In [1]: import numpy as np

In [2]: from numpy import linalg as LA

In [3]: np.set_printoptions(precision=3, suppress=True, linewidth=160)

In [4]: def tidy(a):
   ...:     return np.round(a, 3) + 0
   ...: 

In [5]: feats = np.loadtxt("sample12.csv", delimiter=",")

In [6]: feats
Out[6]: 
array([[ -1.166,  -1.116,  -0.582,  -0.161,   0.06 ,   0.207,   0.515,   1.123,   0.087,   0.67 ],
       [-12.334, -10.892,  -6.787,  -2.62 ,  -0.273,   2.698,   6.86 ,  12.275,  -0.071,  10.997],
       [-10.607,  -9.408,  -6.039,  -2.3  ,  -0.107,   2.392,   6.115,  10.448,   0.233,   9.509],
       [ -2.173,  -1.92 ,  -1.099,  -0.446,   0.161,   0.451,   1.44 ,   2.099,  -0.024,   1.924],
       [ -6.093,  -5.265,  -3.424,  -1.261,  -0.054,   1.285,   3.313,   5.94 ,   0.188,   5.207],
       [ -6.685,  -5.752,  -3.5  ,  -1.366,   0.142,   1.521,   3.933,   6.704,   0.117,   6.099],
       [ -3.408,  -2.911,  -1.869,  -0.937,  -0.041,   0.794,   2.021,   3.47 ,   0.024,   2.909],
       [ -0.943,  -0.819,  -0.476,  -0.279,   0.035,   0.296,   0.259,   0.969,  -0.005,   0.68 ],
       [  6.814,   6.056,   3.863,   1.531,  -0.157,  -1.609,  -3.742,  -6.841,  -0.188,  -6.194],
       [  1.158,   1.145,   0.885,   0.133,  -0.001,  -0.24 ,  -0.614,  -1.29 ,   0.032,  -1.108],
       [  7.553,   6.76 ,   4.054,   1.621,  -0.045,  -1.749,  -4.241,  -7.33 ,  -0.132,  -6.72 ],
       [-10.453,  -9.305,  -5.801,  -2.189,   0.14 ,   2.464,   5.648,  10.322,  -0.096,   9.208],
       [ -8.531,  -7.769,  -4.702,  -1.797,   0.034,   1.938,   4.687,   8.477,  -0.014,   7.583],
       [  7.412,   6.841,   4.066,   1.582,  -0.074,  -1.487,  -4.179,  -7.495,  -0.111,  -6.537],
       [ 16.797,  15.05 ,   9.434,   3.625,   0.021,  -3.825,  -9.458, -17.003,   0.02 , -15.067],
       [  3.29 ,   3.188,   1.865,   0.759,  -0.03 ,  -0.792,  -1.905,  -3.311,  -0.016,  -3.098],
       [ -3.948,  -3.466,  -2.162,  -0.745,   0.12 ,   1.002,   1.978,   3.858,   0.146,   3.449],
       [  1.212,   0.783,   0.498,  -0.063,  -0.122,  -0.141,  -0.554,  -1.032,  -0.036,  -0.995],
       [  4.101,   3.562,   2.146,   0.869,   0.095,  -0.818,  -2.082,  -4.001,  -0.185,  -3.488],
       [ -6.219,  -5.365,  -3.357,  -1.404,  -0.061,   1.393,   3.312,   6.187,  -0.191,   5.452],
       [  1.003,   0.989,   0.677,   0.261,   0.149,  -0.338,  -0.483,  -0.953,  -0.005,  -0.794],
       [  7.947,   7.387,   4.542,   1.772,  -0.004,  -1.726,  -4.284,  -7.843,   0.225,  -7.089],
       [  5.407,   4.75 ,   3.098,   1.182,   0.112,  -1.313,  -2.927,  -5.208,  -0.03 ,  -4.651],
       [ 10.657,   9.253,   5.809,   2.372,  -0.094,  -2.209,  -5.924, -10.613,  -0.011,  -9.347],
       [  7.469,   6.606,   4.211,   1.638,   0.181,  -1.627,  -4.031,  -7.554,  -0.002,  -6.657],
       [  5.248,   4.668,   3.056,   1.258,   0.015,  -1.104,  -2.969,  -5.433,   0.068,  -4.794],
       [ 10.102,   8.929,   5.746,   2.333,  -0.02 ,  -2.185,  -5.439,  -9.998,   0.071,  -8.848],
       [  2.399,   2.388,   1.637,   0.363,  -0.042,  -0.475,  -1.318,  -2.588,  -0.19 ,  -2.452],
       [ -0.652,  -0.816,  -0.515,  -0.061,  -0.049,   0.147,   0.533,   0.731,   0.044,   0.734],
       [  0.931,   0.733,   0.54 ,   0.224,  -0.172,  -0.249,  -0.453,  -0.798,   0.092,  -0.841],
       [  2.032,   1.819,   1.042,   0.611,   0.014,  -0.437,  -1.019,  -2.055,  -0.098,  -1.887],
       [  4.571,   4.17 ,   2.593,   1.066,   0.045,  -1.052,  -2.571,  -4.64 ,  -0.025,  -4.263],
       [ -0.017,  -0.121,   0.006,   0.177,  -0.088,   0.159,  -0.151,   0.009,   0.009,  -0.056],
       [  7.491,   6.602,   4.299,   1.659,   0.023,  -1.67 ,  -3.93 ,  -7.59 ,  -0.142,  -6.583],
       [  7.808,   6.821,   4.071,   1.597,   0.081,  -1.722,  -4.242,  -7.863,  -0.02 ,  -6.619],
       [  3.564,   3.033,   1.899,   0.84 ,   0.194,  -0.88 ,  -2.037,  -3.469,   0.046,  -3.102],
       [ -5.354,  -4.823,  -3.023,  -1.155,   0.123,   1.212,   2.832,   5.346,   0.221,   4.774],
       [ 11.73 ,  10.335,   6.434,   2.712,  -0.011,  -2.669,  -6.574, -11.816,  -0.023, -10.218],
       [  8.434,   7.461,   4.777,   1.769,   0.034,  -1.725,  -4.543,  -8.412,   0.04 ,  -7.202],
       [ 11.345,  10.224,   6.341,   2.658,   0.088,  -2.563,  -6.278, -11.534,  -0.177, -10.215],
       [ 11.28 ,   9.846,   6.183,   2.492,  -0.023,  -2.644,  -6.303, -11.201,   0.033,  -9.885]])

In [7]: tidy(LA.norm(feats, 2) / LA.norm(feats))
Out[7]: np.float64(1.0)

In [8]: np.argsort(-LA.norm(feats, axis=0).round(6), kind="stable")[:3]
Out[8]: array([0, 7, 1])

In [9]: tidy(np.abs(LA.svd(feats)[2][-1]))
Out[9]: array([0.48 , 0.053, 0.193, 0.239, 0.134, 0.534, 0.221, 0.485, 0.055, 0.287])
